$ python3 -q
>>> import numpy as np
>>> import numpy.linalg as la
>>> np.set_printoptions(suppress=True, linewidth=200)
>>> feats = np.loadtxt("run16.csv", delimiter=",")
>>> feats
array([[0., 0., 0., 0., 0., 0., 1., 0., 0., 0., 0.],
       [0., 0., 0., 0., 1., 0., 0., 0., 0., 0., 0.],
       [0., 0., 0., 1., 0., 0., 0., 0., 0., 0., 0.],
       [0., 0., 0., 0., 0., 0., 0., 0., 1., 0., 0.],
       [0., 1., 0., 0., 0., 0., 0., 0., 0., 0., 0.],
       [0., 0., 1., 0., 0., 0., 0., 0., 0., 0., 0.],
       [0., 0., 0., 0., 0., 0., 0., 0., 0., 0., 1.],
       [0., 0., 0., 0., 0., 0., 0., 1., 0., 0., 0.],
       [0., 0., 0., 0., 0., 1., 0., 0., 0., 0., 0.],
       [0., 0., 0., 0., 0., 0., 0., 0., 0., 1., 0.],
       [1., 0., 0., 0., 0., 0., 0., 0., 0., 0., 0.]])
>>> round(float(la.det(feats)), 2)
1.0
>>> (feats - feats.T) / 2
array([[ 0. ,  0. ,  0. ,  0. ,  0. ,  0. ,  0.5,  0. ,  0. ,  0. , -0.5],
       [ 0. ,  0. ,  0. ,  0. ,  0. ,  0. ,  0. ,  0. ,  0. ,  0. ,  0. ],
       [ 0. ,  0. ,  0. ,  0.5,  0. , -0.5,  0. ,  0. ,  0. ,  0. ,  0. ],
       [ 0. ,  0. , -0.5,  0. ,  0. ,  0. ,  0. ,  0. ,  0.5,  0. ,  0. ],
       [ 0. ,  0. ,  0. ,  0. ,  0. ,  0. ,  0. ,  0. ,  0. ,  0. ,  0. ],
       [ 0. ,  0. ,  0.5,  0. ,  0. ,  0. ,  0. ,  0. , -0.5,  0. ,  0. ],
       [-0.5,  0. ,  0. ,  0. ,  0. ,  0. ,  0. ,  0. ,  0. ,  0. ,  0.5],
       [ 0. ,  0. ,  0. ,  0. ,  0. ,  0. ,  0. ,  0. ,  0. ,  0. ,  0. ],
       [ 0. ,  0. ,  0. , -0.5,  0. ,  0.5,  0. ,  0. ,  0. ,  0. ,  0. ],
       [ 0. ,  0. ,  0. ,  0. ,  0. ,  0. ,  0. ,  0. ,  0. ,  0. ,  0. ],
       [ 0.5,  0. ,  0. ,  0. ,  0. ,  0. , -0.5,  0. ,  0. ,  0. ,  0. ]])
>>> np.round(la.matrix_power(feats, 2), 2)
array([[0., 0., 0., 0., 0., 0., 0., 0., 0., 0., 1.],
       [0., 1., 0., 0., 0., 0., 0., 0., 0., 0., 0.],
       [0., 0., 0., 0., 0., 0., 0., 0., 1., 0., 0.],
       [0., 0., 0., 0., 0., 1., 0., 0., 0., 0., 0.],
       [0., 0., 0., 0., 1., 0., 0., 0., 0., 0., 0.],
       [0., 0., 0., 1., 0., 0., 0., 0., 0., 0., 0.],
       [1., 0., 0., 0., 0., 0., 0., 0., 0., 0., 0.],
       [0., 0., 0., 0., 0., 0., 0., 1., 0., 0., 0.],
       [0., 0., 1., 0., 0., 0., 0., 0., 0., 0., 0.],
       [0., 0., 0., 0., 0., 0., 0., 0., 0., 1., 0.],
       [0., 0., 0., 0., 0., 0., 1., 0., 0., 0., 0.]])
>>> np.allclose(feats, feats.T)
False
>>> np.round(np.sort(np.abs(la.eigvals(feats))), 2)
array([1., 1., 1., 1., 1., 1., 1., 1., 1., 1., 1.])
>>> feats @ feats
array([[0., 0., 0., 0., 0., 0., 0., 0., 0., 0., 1.],
       [0., 1., 0., 0., 0., 0., 0., 0., 0., 0., 0.],
       [0., 0., 0., 0., 0., 0., 0., 0., 1., 0., 0.],
       [0., 0., 0., 0., 0., 1., 0., 0., 0., 0., 0.],
       [0., 0., 0., 0., 1., 0., 0., 0., 0., 0., 0.],
       [0., 0., 0., 1., 0., 0., 0., 0., 0., 0., 0.],
       [1., 0., 0., 0., 0., 0., 0., 0., 0., 0., 0.],
       [0., 0., 0., 0., 0., 0., 0., 1., 0., 0., 0.],
       [0., 0., 1., 0., 0., 0., 0., 0., 0., 0., 0.],
       [0., 0., 0., 0., 0., 0., 0., 0., 0., 1., 0.],
       [0., 0., 0., 0., 0., 0., 1., 0., 0., 0., 0.]])
>>> la.norm(feats, axis=1).argmax()
np.int64(0)
>>> round(float(la.norm(feats[4] - feats[0])), 2)
1.41
>>> round(float(la.norm(feats[4], 1)), 2), np.round(la.norm(feats[4], np.inf), 2)
(1.0, np.float64(1.0))
>>> feats[4] @ feats[0]
np.float64(0.0)
>>> round(la.norm(feats) ** 2 / la.norm(feats, 2) ** 2, 2)
np.float64(11.0)
>>> round(la.norm(feats, 2), 2)
np.float64(1.0)
>>> G = feats.T @ feats
>>> np.diag(G)
array([1., 1., 1., 1., 1., 1., 1., 1., 1., 1., 1.])
>>> np.trace(G), (feats ** 2).sum()
(np.float64(11.0), np.float64(11.0))
>>> (feats @ feats.T).shape
(11, 11)
>>> X = np.load("data.npy")
>>> X.round(2)
array([[0.2 , 0.2 , 0.  , 0.  , 0.  , 0.2 , 0.  , 0.2 , 0.2 , 0.  ],
       [0.  , 0.25, 0.  , 0.25, 0.25, 0.25, 0.  , 0.  , 0.  , 0.  ],
       [0.  , 0.  , 0.33, 0.33, 0.  , 0.  , 0.33, 0.  , 0.  , 0.  ],
       [0.  , 0.17, 0.17, 0.33, 0.  , 0.17, 0.  , 0.  , 0.17, 0.  ],
       [0.25, 0.  , 0.  , 0.  , 0.25, 0.  , 0.25, 0.25, 0.  , 0.  ],
       [0.  , 0.  , 0.25, 0.  , 0.  , 0.5 , 0.  , 0.  , 0.25, 0.  ],
       [0.  , 0.  , 0.25, 0.25, 0.  , 0.  , 0.25, 0.  , 0.  , 0.25],
       [0.  , 0.  , 0.33, 0.  , 0.  , 0.  , 0.  , 0.33, 0.33, 0.  ],
       [0.25, 0.  , 0.  , 0.25, 0.  , 0.  , 0.25, 0.  , 0.25, 0.  ],
       [0.  , 0.  , 0.  , 0.25, 0.25, 0.  , 0.  , 0.25, 0.  , 0.25]])
>>> u, g = X[5], X[9]
>>> round(u @ u, 2)
np.float64(0.38)
>>> u @ g
np.float64(0.0)
>>> pr = (u @ g) / (u @ u) * u
>>> la.matrix_rank(np.outer(u, g))
np.int64(1)
>>> g - pr
array([0.  , 0.  , 0.  , 0.25, 0.25, 0.  , 0.  , 0.25, 0.  , 0.25])
>>> (g - pr) @ u
np.float64(0.0)
>>> F = np.array([[-4.0, -5.0, -3.0, 0.0, 0.0, 0.0, 0.0, 0.0],
...     [4.0, -5.0, -4.0, 0.0, 0.0, 0.0, 0.0, 0.0],
...     [2.0, 5.0, 2.0, 0.0, 0.0, 0.0, 0.0, 0.0],
...     [0.0, 0.0, 0.0, 9.0, 6.0, 7.0, 3.0, 2.0],
...     [0.0, 0.0, 0.0, 6.0, 1.0, 6.0, 0.0, 0.0],
...     [0.0, 0.0, 0.0, 3.0, 1.0, 2.0, 4.0, 1.0],
...     [0.0, 0.0, 0.0, 7.0, 7.0, 3.0, 0.0, 6.0],
...     [0.0, 0.0, 0.0, 2.0, 7.0, 0.0, 2.0, 7.0]])
>>> la.matrix_rank(F)
np.int64(8)
>>> F.shape
(8, 8)
>>> np.count_nonzero(F)
np.int64(30)
>>> np.unravel_index(np.abs(F).argmax(), F.shape)
(np.int64(3), np.int64(3))
>>> round(la.norm(F), 2)
np.float64(25.92)
>>> F @ F
array([[-10.,  30.,  26.,   0.,   0.,   0.,   0.,   0.],
       [-44., -15.,   0.,   0.,   0.,   0.,   0.,   0.],
       [ 16., -25., -22.,   0.,   0.,   0.,   0.,   0.],
       [  0.,   0.,   0., 163., 102., 122.,  59.,  57.],
       [  0.,   0.,   0.,  78.,  43.,  60.,  42.,  18.],
       [  0.,   0.,   0.,  69.,  56.,  43.,  19.,  39.],
       [  0.,   0.,   0., 126.,  94.,  97.,  45.,  59.],
       [  0.,   0.,   0.,  88.,  82.,  62.,  20.,  65.]])
>>> np.round(la.det(F), 2)
np.float64(59650.0)
>>> U, s, Vh = la.svd(X, full_matrices=False)
>>> np.round(U.T @ X @ Vh.T, 2) + 0
array([[1.07, 0.  , 0.  , 0.  , 0.  , 0.  , 0.  , 0.  , 0.  , 0.  ],
       [0.  , 0.69, 0.  , 0.  , 0.  , 0.  , 0.  , 0.  , 0.  , 0.  ],
       [0.  , 0.  , 0.59, 0.  , 0.  , 0.  , 0.  , 0.  , 0.  , 0.  ],
       [0.  , 0.  , 0.  , 0.56, 0.  , 0.  , 0.  , 0.  , 0.  , 0.  ],
       [0.  , 0.  , 0.  , 0.  , 0.45, 0.  , 0.  , 0.  , 0.  , 0.  ],
       [0.  , 0.  , 0.  , 0.  , 0.  , 0.34, 0.  , 0.  , 0.  , 0.  ],
       [0.  , 0.  , 0.  , 0.  , 0.  , 0.  , 0.26, 0.  , 0.  , 0.  ],
       [0.  , 0.  , 0.  , 0.  , 0.  , 0.  , 0.  , 0.19, 0.  , 0.  ],
       [0.  , 0.  , 0.  , 0.  , 0.  , 0.  , 0.  , 0.  , 0.08, 0.  ],
       [0.  , 0.  , 0.  , 0.  , 0.  , 0.  , 0.  , 0.  , 0.  , 0.02]])
>>> round(float(np.sqrt((s ** 2).sum())), 2), np.round(la.norm(X), 2)
(1.65, np.float64(1.65))
>>> np.round(s / s[0], 2)
array([1.  , 0.64, 0.56, 0.52, 0.42, 0.32, 0.25, 0.17, 0.08, 0.02])
>>> np.round(np.abs(Vh[0]), 2)
array([0.17, 0.17, 0.45, 0.52, 0.18, 0.33, 0.33, 0.26, 0.36, 0.14])
>>> np.allclose(U * s @ Vh, X)
True
>>> F @ F
array([[-10.,  30.,  26.,   0.,   0.,   0.,   0.,   0.],
       [-44., -15.,   0.,   0.,   0.,   0.,   0.,   0.],
       [ 16., -25., -22.,   0.,   0.,   0.,   0.,   0.],
       [  0.,   0.,   0., 163., 102., 122.,  59.,  57.],
       [  0.,   0.,   0.,  78.,  43.,  60.,  42.,  18.],
       [  0.,   0.,   0.,  69.,  56.,  43.,  19.,  39.],
       [  0.,   0.,   0., 126.,  94.,  97.,  45.,  59.],
       [  0.,   0.,   0.,  88.,  82.,  62.,  20.,  65.]])
>>> (F - F.T) / 2
array([[ 0. , -4.5, -2.5,  0. ,  0. ,  0. ,  0. ,  0. ],
       [ 4.5,  0. , -4.5,  0. ,  0. ,  0. ,  0. ,  0. ],
       [ 2.5,  4.5,  0. ,  0. ,  0. ,  0. ,  0. ,  0. ],
       [ 0. ,  0. ,  0. ,  0. ,  0. ,  2. , -2. ,  0. ],
       [ 0. ,  0. ,  0. ,  0. ,  0. ,  2.5, -3.5, -3.5],
       [ 0. ,  0. ,  0. , -2. , -2.5,  0. ,  0.5,  0.5],
       [ 0. ,  0. ,  0. ,  2. ,  3.5, -0.5,  0. ,  2. ],
       [ 0. ,  0. ,  0. ,  0. ,  3.5, -0.5, -2. ,  0. ]])
>>> np.allclose(F @ F.T, F.T @ F)
False
>>> def softmax(z):
...     e = np.exp(z - z.max(axis=-1, keepdims=True))
...     return e / e.sum(axis=-1, keepdims=True)
... 
>>> np.round(softmax(F[7]), 2) + 0
array([0. , 0. , 0. , 0. , 0.5, 0. , 0. , 0.5])
>>> att = F @ F.T / np.sqrt(8)
>>> np.round(softmax(att), 2) + 0
array([[1.  , 0.  , 0.  , 0.  , 0.  , 0.  , 0.  , 0.  ],
       [0.  , 1.  , 0.  , 0.  , 0.  , 0.  , 0.  , 0.  ],
       [0.  , 0.  , 1.  , 0.  , 0.  , 0.  , 0.  , 0.  ],
       [0.  , 0.  , 0.  , 1.  , 0.  , 0.  , 0.  , 0.  ],
       [0.  , 0.  , 0.  , 1.  , 0.  , 0.  , 0.  , 0.  ],
       [0.  , 0.  , 0.  , 1.  , 0.  , 0.  , 0.  , 0.  ],
       [0.  , 0.  , 0.  , 0.15, 0.  , 0.  , 0.85, 0.  ],
       [0.  , 0.  , 0.  , 0.  , 0.  , 0.  , 0.41, 0.59]])
>>> np.round(softmax(att + np.triu(np.full(att.shape, -np.inf), 1)), 2) + 0
array([[1.  , 0.  , 0.  , 0.  , 0.  , 0.  , 0.  , 0.  ],
       [0.  , 1.  , 0.  , 0.  , 0.  , 0.  , 0.  , 0.  ],
       [0.  , 0.  , 1.  , 0.  , 0.  , 0.  , 0.  , 0.  ],
       [0.  , 0.  , 0.  , 1.  , 0.  , 0.  , 0.  , 0.  ],
       [0.  , 0.  , 0.  , 1.  , 0.  , 0.  , 0.  , 0.  ],
       [0.  , 0.  , 0.  , 1.  , 0.  , 0.  , 0.  , 0.  ],
       [0.  , 0.  , 0.  , 0.15, 0.  , 0.  , 0.85, 0.  ],
       [0.  , 0.  , 0.  , 0.  , 0.  , 0.  , 0.41, 0.59]])
